% ipython --no-banner

In [1]: import numpy as np

In [2]: import numpy.linalg as la

In [3]: np.set_printoptions(precision=4, suppress=True, linewidth=160)

In [4]: r0 = np.array([1, 0, 1, 5])

In [5]: feats = np.array([np.roll(r0, i) for i in range(4)])

In [6]: print(feats)
[[1 0 1 5]
 [5 1 0 1]
 [1 5 1 0]
 [0 1 5 1]]

In [7]: Y = np.array([[1, 3, 4], [3, 4, 3]])

In [8]: cent = np.kron(Y, feats)

In [9]: print(cent)
[[ 1  0  1  5  3  0  3 15  4  0  4 20]
 [ 5  1  0  1 15  3  0  3 20  4  0  4]
 [ 1  5  1  0  3 15  3  0  4 20  4  0]
 [ 0  1  5  1  0  3 15  3  0  4 20  4]
 [ 3  0  3 15  4  0  4 20  3  0  3 15]
 [15  3  0  3 20  4  0  4 15  3  0  3]
 [ 3 15  3  0  4 20  4  0  3 15  3  0]
 [ 0  3 15  3  0  4 20  4  0  3 15  3]]

In [10]: print(cent.shape)
(8, 12)

In [11]: J = np.array([[-0.1, 0.6, -0.2],
    ...:     [-0.1, 0.6, 0.3],
    ...:     [-0.2, 0.5, -0.8],
    ...:     [0.0, -1.2, 0.7],
    ...:     [-1.2, 0.0, -1.1],
    ...:     [0.2, 0.1, 0.2],
    ...:     [-1.3, 1.0, 1.3],
    ...:     [-0.8, -0.3, -0.1],
    ...:     [-0.1, 1.1, -1.2],
    ...:     [0.2, 0.5, -1.1],
    ...:     [0.6, 0.5, 1.5],
    ...:     [-0.1, -0.2, 1.0],
    ...:     [1.8, -1.1, -0.3],
    ...:     [0.6, -1.7, 0.0],
    ...:     [-0.3, 1.8, 0.8],
    ...:     [0.2, 0.6, -0.3],
    ...:     [-1.2, 0.1, 1.0],
    ...:     [2.8, -0.9, -0.5],
    ...:     [1.2, 0.7, 0.4],
    ...:     [-0.8, -0.3, 0.4],
    ...:     [0.7, -1.0, 1.4],
    ...:     [1.2, -0.8, -0.9],
    ...:     [-1.4, -0.5, 0.3],
    ...:     [1.3, -0.8, -0.1]])

In [12]: rng = np.random.default_rng(8075)

In [13]: J[:, 2] = -3 * J[:, 0] + 0.05 * rng.normal(size=24)

In [14]: print(J)
[[-0.1     0.6     0.3024]
 [-0.1     0.6     0.2397]
 [-0.2     0.5     0.6223]
 [ 0.     -1.2     0.0506]
 [-1.2     0.      3.6407]
 [ 0.2     0.1    -0.6127]
 [-1.3     1.      3.9407]
 [-0.8    -0.3     2.4038]
 [-0.1     1.1     0.2504]
 [ 0.2     0.5    -0.5626]
 [ 0.6     0.5    -1.7281]
 [-0.1    -0.2     0.35  ]
 [ 1.8    -1.1    -5.3497]
 [ 0.6    -1.7    -1.8147]
 [-0.3     1.8     0.8243]
 [ 0.2     0.6    -0.5767]
 [-1.2     0.1     3.686 ]
 [ 2.8    -0.9    -8.2949]
 [ 1.2     0.7    -3.6965]
 [-0.8    -0.3     2.4899]
 [ 0.7    -1.     -2.1455]
 [ 1.2    -0.8    -3.5941]
 [-1.4    -0.5     4.166 ]
 [ 1.3    -0.8    -3.9458]]

In [15]: U, sig = la.svd(J)
---------------------------------------------------------------------------
ValueError                                Traceback (most recent call last)
Cell In[15], line 1
----> 1 U, sig = la.svd(J)

ValueError: too many values to unpack (expected 2)

In [16]: U, sig, vt = la.svd(J, full_matrices=False)

In [17]: print(np.abs(U[:, 0]).round(6).argmax())
17

In [18]: print(sig / sig[0])
[1.     0.2379 0.0051]

In [19]: print(np.round(vt @ vt.T, 4) + 0)
[[1. 0. 0.]
 [0. 1. 0.]
 [0. 0. 1.]]

In [20]: print((sig > 1e-8).sum())
3

In [21]: print(np.round(U.T @ J @ vt.T, 4) + 0)
[[15.8794  0.      0.    ]
 [ 0.      3.7785  0.    ]
 [ 0.      0.      0.0812]]

In [22]: print(np.round(U.T @ U, 4) + 0)
[[1. 0. 0.]
 [0. 1. 0.]
 [0. 0. 1.]]

In [23]: print(np.abs(vt[0]))
[0.3145 0.1048 0.9434]

In [24]: print(np.allclose(U * sig @ vt, J))
True

In [25]: print(U.shape, sig.shape, vt.shape)
(24, 3) (3,) (3, 3)

In [26]: m1 = np.load("dump.npy")

In [27]: print(m1)
[[2 0 1 0]
 [2 0 1 0]
 [0 0 3 1]]

In [28]: U, sig, vt = la.svd(m1)

In [29]: print(np.argmax(sig[:-1] / (sig[1:] + 1e-6)) + 1)
2

In [30]: print(sig.round(4) + 0)
[3.7739 2.3994 0.    ]

In [31]: Y = U[:, :2] @ np.diag(sig[:2]) @ vt[:2]

In [32]: print(round(la.norm(m1 - Y, 2), 4), round(float(sig[2]), 4))
0.0 0.0

In [33]: print(round(np.abs(m1 - Y).max(), 4))
0.0

In [34]: print(la.matrix_rank(Y))
2

In [35]: print(Y.round(4) + 0)
[[2. 0. 1. 0.]
 [2. 0. 1. 0.]
 [0. 0. 3. 1.]]

In [36]: print(round(float(la.norm(m1 - Y) / la.norm(m1)), 4))
0.0

In [37]: M = np.load("layer18.npy")

In [38]: print(M)
[[ 3.9366  2.9898  0.7514]
 [-0.7239 -3.6068 -3.3863]
 [-4.4964 -0.6386  2.0916]
 [-1.5228 -3.7024 -2.9956]
 [ 4.5815  1.0541 -1.7025]
 [-3.6191  1.007   3.2996]
 [ 1.885  -2.5472 -3.8677]
 [ 3.7064 -0.8951 -3.2344]
 [-2.9988 -3.5232 -1.8959]
 [-4.0346 -2.8939 -0.5892]
 [-4.4184 -2.3271  0.2495]
 [-2.4704  2.1327  3.7879]]

In [39]: Xc = M - M.mean(axis=0)

In [40]: U, sig, vt = la.svd(Xc, full_matrices=False)

In [41]: print(sig.round(4) + 0)
[12.6457 10.621   0.    ]

In [42]: print(la.matrix_rank(Xc))
2

In [43]: Y = M + rng.integers(-2, 3, (12, 2)) @ rng.integers(-2, 3, (2, 3))

In [44]: print(Y)
[[  5.9366   6.9898  -7.2486]
 [ -6.7239  -3.6068  -3.3863]
 [-10.4964  -0.6386   2.0916]
 [ -1.5228  -3.7024  -2.9956]
 [ -0.4185   0.0541   0.2975]
 [ -6.6191   1.007    3.2996]
 [ -0.115   -6.5472   4.1323]
 [  0.7064  -3.8951   2.7656]
 [ -4.9988  -7.5232   6.1041]
 [ -6.0346  -3.8939   1.4108]
 [-10.4184  -2.3271   0.2495]
 [ -2.4704  -0.8673   9.7879]]

In [45]: print(np.round(la.svd(Y - M, compute_uv=False), 4) + 0)
[19.4404 11.361   0.    ]

In [46]: print(la.matrix_rank(Y - M, tol=1e-8))
2

In [47]: print(np.abs(Y - M).sum(axis=1))
[14.  6.  6.  0.  8.  3. 14. 12. 14.  5.  6.  9.]

In [48]: arr = np.load("out19.npy")

In [49]: print(arr)
[[1 0 0]
 [0 1 0]
 [0 0 1]]

In [50]: # columns are unit length and at right angles

In [51]: x = np.array([0, 2, 0])

In [52]: print(arr @ x)
[0 2 0]

In [53]: print(np.trace(arr))
3

In [54]: print((x - arr @ x) @ (arr @ x))
0

In [55]: print(arr @ np.ones(3))
[1. 1. 1.]

In [56]: print(la.matrix_power(arr, 2))
[[1 0 0]
 [0 1 0]
 [0 0 1]]

In [57]: print(np.sort(np.abs(la.eigvals(arr)))[::-1])
[1. 1. 1.]

In [58]: print(arr.sum(axis=1))
[1 1 1]

In [59]: pr = np.eye(3)[1]

In [60]: for _ in range(5):
    ...:     pr = pr @ arr
    ...:     print(pr.round(4))
    ...: 
[0. 1. 0.]
[0. 1. 0.]
[0. 1. 0.]
[0. 1. 0.]
[0. 1. 0.]

In [61]: L = la.cholesky(arr)

In [62]: print(L)
[[1. 0. 0.]
 [0. 1. 0.]
 [0. 0. 1.]]

In [63]: print(arr / np.sqrt(np.outer(np.diag(arr), np.diag(arr))))
[[1. 0. 0.]
 [0. 1. 0.]
 [0. 0. 1.]]

In [64]: x = np.array([0, -3, 1])

In [65]: print(arr.T @ (arr @ x))
[ 0 -3  1]

In [66]: print(np.abs(la.eigvals(arr)))
[1. 1. 1.]

In [67]: print(np.sort(np.abs(np.degrees(np.angle(la.eigvals(arr))))))
[0. 0. 0.]

In [68]: F = np.load("test8.npy")

In [69]: print(F)
[[ 0  1  4 -2]
 [-1  0  1  3]
 [-4 -1  0  3]
 [ 2 -3 -3  0]]

In [70]: hat = np.triu(np.array([[0, -2, 0, -1], [-1, -1, 2, 1], [0, 1, 2, 1], [0, -2, 1, -2]]), 1) + np.eye(4)

In [71]: Y = hat @ F @ la.inv(hat)

In [72]: print(np.round(np.poly(Y), 4) + 0)
[  1.   0.  40.   0. 121.]
